$ python -q
>>> import numpy as np
>>> from numpy import linalg as LA
>>> np.set_printoptions(suppress=True, linewidth=100)
>>> def tidy(a):
...     return np.round(a, 1) + 0
... 
>>> m1 = np.array([[0.0, 0.0, -1.0, 0.0, -1.0, -1.0, 0.0],
...     [0.0, 0.0, 0.0, -1.0, 0.0, 0.0, 0.0],
...     [-1.0, 0.0, 0.0, 0.0, -1.0, -1.0, 0.0],
...     [0.0, -1.0, 0.0, 0.0, 0.0, 0.0, 0.0],
...     [-1.0, 0.0, -1.0, 0.0, 0.0, -1.0, 0.0],
...     [-1.0, 0.0, -1.0, 0.0, -1.0, 0.0, 0.0],
...     [0.0, 0.0, 0.0, 0.0, 0.0, 0.0, 0.0]])
>>> m1
array([[ 0.,  0., -1.,  0., -1., -1.,  0.],
       [ 0.,  0.,  0., -1.,  0.,  0.,  0.],
       [-1.,  0.,  0.,  0., -1., -1.,  0.],
       [ 0., -1.,  0.,  0.,  0.,  0.,  0.],
       [-1.,  0., -1.,  0.,  0., -1.,  0.],
       [-1.,  0., -1.,  0., -1.,  0.,  0.],
       [ 0.,  0.,  0.,  0.,  0.,  0.,  0.]])
>>> # equal to its transpose
>>> tidy(np.trace(LA.pinv(m1) @ m1))
np.float64(6.0)
>>> np.abs(np.diag(LA.qr(m1)[1])) > 1e-9
array([ True,  True,  True,  True,  True,  True, False])
>>> F = np.loadtxt("case4.csv", delimiter=",")
>>> F
array([[  1.8,  -3. ,  -1.4,  -1.2,  -0.5,  -0.3,  -0.6,   0.8,  -0.3,  -0.8],
       [  0.7, -11. ,   0.1,  -2.7,   0.1,  -0.3,   0.3,  -0.3,   0. ,   0.2],
       [ -0.6,  -0.5,   0.5,  -0.1,  -1.7,  -1.1,  -1.1,  -2.2,   0.8,   0.3],
       [ -0.6,   4. ,   2.4,   0.4,   2. ,  -0.9,   1.1,  -1.1,  -0.8,   2. ],
       [ -0.5,   7. ,  -0.4,  -1. ,   0.8,  -0.1,  -0.3,   0.5,   1.1,   0. ],
       [  2.1,  -5.5,   0.8,   1.8,  -0.6,  -0.4,   0.1,  -1.2,  -0.5,   1.5],
       [ -0.5,  -1.5,   0.7,  -1. ,  -0.1,  -0.7,   0.9,  -0.4,   0.6,  -0.2],
       [  1.5,  10. ,   1. ,  -1. ,  -0.6,  -0.2,   1.1,  -0.6,  -0.2,  -1. ],
       [  0.1,   9. ,   0.3,   0.7,  -1.1,  -0.5,   0.6,  -2.4,  -1. ,   1.3],
       [ -0.1,   6. ,  -0.8,  -0.3,  -1.2,  -1.7,  -0.2,  -0.2,  -1.1,  -1.1],
       [ -0.5,  -2.5,   0.6,  -0.2,  -0.7,  -1.3,   0.1,  -0.7,   1.2,   0.4],
       [  0.9,   1. ,  -0.1,   1.3,   0.7,  -0.7,   1.1,  -0.7,   0.6,   1.8]])
>>> # column 1 dominates
>>> blk = np.stack([F, 3 * F, F[::-1]])
>>> LA.matrix_rank(blk.reshape(3, -1))
np.int64(2)
>>> print((blk @ F.T).shape)
(3, 12, 12)
>>> def softmax(z):
...     e = np.exp(z - z.max(axis=-1, keepdims=True))
...     return e / e.sum(axis=-1, keepdims=True)
... 
>>> tidy(softmax(F[4]))
array([0., 1., 0., 0., 0., 0., 0., 0., 0., 0.])
>>> tidy(softmax(10 * F[4]))
array([0., 1., 0., 0., 0., 0., 0., 0., 0., 0.])
>>> tidy(softmax(F).sum(axis=1))
array([1., 1., 1., 1., 1., 1., 1., 1., 1., 1., 1., 1.])
>>> scores = F @ F.T / np.sqrt(10)
>>> tidy(softmax(scores))
array([[0. , 1. , 0. , 0. , 0. , 0. , 0. , 0. , 0. , 0. , 0. , 0. ],
       [0. , 1. , 0. , 0. , 0. , 0. , 0. , 0. , 0. , 0. , 0. , 0. ],
       [0. , 0.1, 0.6, 0. , 0. , 0.1, 0. , 0. , 0. , 0. , 0.1, 0. ],
       [0. , 0. , 0. , 0.1, 0. , 0. , 0. , 0.3, 0.6, 0. , 0. , 0. ],
       [0. , 0. , 0. , 0. , 0. , 0. , 0. , 0.9, 0. , 0. , 0. , 0. ],
       [0. , 1. , 0. , 0. , 0. , 0. , 0. , 0. , 0. , 0. , 0. , 0. ],
       [0. , 0.9, 0. , 0. , 0. , 0. , 0. , 0. , 0. , 0. , 0. , 0. ],
       [0. , 0. , 0. , 0. , 0. , 0. , 0. , 1. , 0. , 0. , 0. , 0. ],
       [0. , 0. , 0. , 0. , 0. , 0. , 0. , 0.5, 0.5, 0. , 0. , 0. ],
       [0. , 0. , 0. , 0. , 0. , 0. , 0. , 0.9, 0.1, 0. , 0. , 0. ],
       [0. , 1. , 0. , 0. , 0. , 0. , 0. , 0. , 0. , 0. , 0. , 0. ],
       [0. , 0. , 0. , 0.2, 0. , 0. , 0. , 0.1, 0.5, 0. , 0. , 0.1]])
>>> tidy(softmax(scores + np.triu(np.full(scores.shape, -np.inf), 1)))
array([[1. , 0. , 0. , 0. , 0. , 0. , 0. , 0. , 0. , 0. , 0. , 0. ],
       [0. , 1. , 0. , 0. , 0. , 0. , 0. , 0. , 0. , 0. , 0. , 0. ],
       [0. , 0.1, 0.8, 0. , 0. , 0. , 0. , 0. , 0. , 0. , 0. , 0. ],
       [0. , 0. , 0. , 1. , 0. , 0. , 0. , 0. , 0. , 0. , 0. , 0. ],
       [0. , 0. , 0. , 0. , 1. , 0. , 0. , 0. , 0. , 0. , 0. , 0. ],
       [0. , 1. , 0. , 0. , 0. , 0. , 0. , 0. , 0. , 0. , 0. , 0. ],
       [0. , 1. , 0. , 0. , 0. , 0. , 0. , 0. , 0. , 0. , 0. , 0. ],
       [0. , 0. , 0. , 0. , 0. , 0. , 0. , 1. , 0. , 0. , 0. , 0. ],
       [0. , 0. , 0. , 0. , 0. , 0. , 0. , 0.5, 0.5, 0. , 0. , 0. ],
       [0. , 0. , 0. , 0. , 0. , 0. , 0. , 0.9, 0.1, 0. , 0. , 0. ],
       [0. , 1. , 0. , 0. , 0. , 0. , 0. , 0. , 0. , 0. , 0. , 0. ],
       [0. , 0. , 0. , 0.2, 0. , 0. , 0. , 0.1, 0.5, 0. , 0. , 0.1]])
>>> softmax(scores).round(6).argmax(axis=1)
array([1, 1, 2, 8, 7, 1, 1, 7, 8, 7, 1, 8])
